$ python3 -q
>>> import numpy as np
>>> from numpy import linalg as LA
>>> np.set_printoptions(precision=2, suppress=True, linewidth=200, floatmode="fixed")
>>> J = np.loadtxt("dump.csv", delimiter=",")
>>> print(J)
[[-2.00  0.00  0.00  2.00  0.00  0.00]
 [-4.00 -2.00 -4.00  4.00  2.00  4.00]
 [-2.00 -4.00 -2.00  2.00  4.00  2.00]
 [ 1.00  0.00  0.00 -2.00  0.00  0.00]
 [ 2.00  1.00  2.00 -4.00 -2.00 -4.00]
 [ 1.00  2.00  1.00 -2.00 -4.00 -2.00]]
>>> print(np.allclose(J, J.T))
False
>>> print(round(float(np.abs(LA.eigvals(J)).max()), 2))
10.24
>>> print(np.allclose(J @ J.T, J.T @ J))
False
>>> print((J - J.T) / 2)
[[ 0.00  2.00  1.00  0.50 -1.00 -0.50]
 [-2.00  0.00  0.00  2.00  0.50  1.00]
 [-1.00  0.00  0.00  1.00  1.00  0.50]
 [-0.50 -2.00 -1.00  0.00  2.00  1.00]
 [ 1.00 -0.50 -1.00 -2.00  0.00  0.00]
 [ 0.50 -1.00 -0.50 -1.00  0.00  0.00]]
>>> print(np.sort(np.abs(LA.eigvals(J))))
[ 0.59  0.59  1.76  3.41  3.41 10.24]
>>> print(round(LA.det(J), 2))
72.0
>>> print(LA.matrix_power(J, 3))
[[ -20.00    0.00    0.00   28.00    0.00    0.00]
 [-400.00 -260.00 -280.00  560.00  364.00  392.00]
 [-380.00 -280.00 -260.00  532.00  392.00  364.00]
 [  14.00    0.00    0.00  -20.00    0.00    0.00]
 [ 280.00  182.00  196.00 -400.00 -260.00 -280.00]
 [ 266.00  196.00  182.00 -380.00 -280.00 -260.00]]
>>> rng = np.random.default_rng(773914)
>>> labels = rng.integers(0, 3, 6)
>>> M = (labels[:, None] == labels) * 5 + np.eye(6)
>>> print(M)
[[6.00 0.00 0.00 0.00 0.00 5.00]
 [0.00 6.00 0.00 0.00 5.00 0.00]
 [0.00 0.00 6.00 5.00 0.00 0.00]
 [0.00 0.00 5.00 6.00 0.00 0.00]
 [0.00 5.00 0.00 0.00 6.00 0.00]
 [5.00 0.00 0.00 0.00 0.00 6.00]]
>>> # 3 groups of indices that never mix
>>> labels = rng.permutation(6)
>>> print(labels)
[3 0 5 2 4 1]
>>> B = M[labels][:, labels]
>>> print(np.allclose(B, M))
False
>>> print(np.sort(np.abs(LA.eigvals(B))))
[ 1.00  1.00  1.00 11.00 11.00 11.00]
>>> X = np.array([[-0.33, 0.15, 1.3, 0.36, 1.69],
...     [-0.82, 1.75, -1.43, -0.77, -2.07],
...     [0.95, 0.9, 2.82, 2.61, 0.97]])
>>> B = X / np.sqrt((X ** 2).mean(axis=1, keepdims=True))
>>> print(LA.matrix_rank(B) == LA.matrix_rank(X))
True
>>> print(LA.matrix_rank(X - X.mean(axis=1, keepdims=True)))
3
>>> print(B[2])
[0.51 0.48 1.51 1.40 0.52]
>>> W = np.array([[-3, -5, 4, -3, 3],
...     [2, -2, 4, 5, 0],
...     [-3, -5, -1, -5, -3],
...     [-5, 1, -5, -5, 0],
...     [4, -1, 3, -3, -3]])
>>> b = np.array([-2, -1, -2, 2, -2])
>>> act = np.maximum(X @ W + b, 0)
>>> print((act > 0).astype(int))
[[1 0 0 0 0]
 [1 1 1 1 1]
 [0 0 0 0 0]]
>>> print(act)
[[ 0.35  0.00  0.00  0.00  0.00]
 [ 3.82  8.05  0.79 30.42  6.04]
 [ 0.00  0.00  0.00  0.00  0.00]]
>>> print((act > 0).mean(axis=0))
[0.67 0.33 0.33 0.33 0.33]
>>> cent = np.array([[2, 3], [4, 0], [1, 2], [5, 0], [0, 3]])
>>> print(act @ cent)
[[  0.70   1.05]
 [192.73  31.16]
 [  0.00   0.00]]
>>> print(W @ cent)
[[-37   8]
 [ 25  14]
 [-52 -20]
 [-36 -25]
 [ -8   9]]
>>> left, s, Vt = LA.svd(act)
>>> print(s)
[32.28  0.35  0.00]
>>> print(np.argmax(s[:-1] / (s[1:] + 1e-6)) + 1)
2
>>> B = left[:, :2] @ np.diag(s[:2]) @ Vt[:2]
>>> print(np.round(np.abs(act - B).max(), 2))
0.0
>>> print(np.round(LA.norm(act - B) / LA.norm(act), 2))
0.0
>>> left, s, Vt = LA.svd(X, full_matrices=False)
>>> print(s / s[0])
[1.00 0.50 0.25]
>>> print(np.abs(left[:, 0]).round(6).argmax())
2
>>> print(np.round(left.T @ X @ Vt.T, 2) + 0)
[[5.01 0.00 0.00]
 [0.00 2.50 0.00]
 [0.00 0.00 1.25]]
>>> print(np.round(left.T @ left, 2) + 0)
[[1.00 0.00 0.00]
 [0.00 1.00 0.00]
 [0.00 0.00 1.00]]
>>> print(round(np.sqrt((s ** 2).sum()), 2), round(float(LA.norm(X)), 2))
5.73 5.73
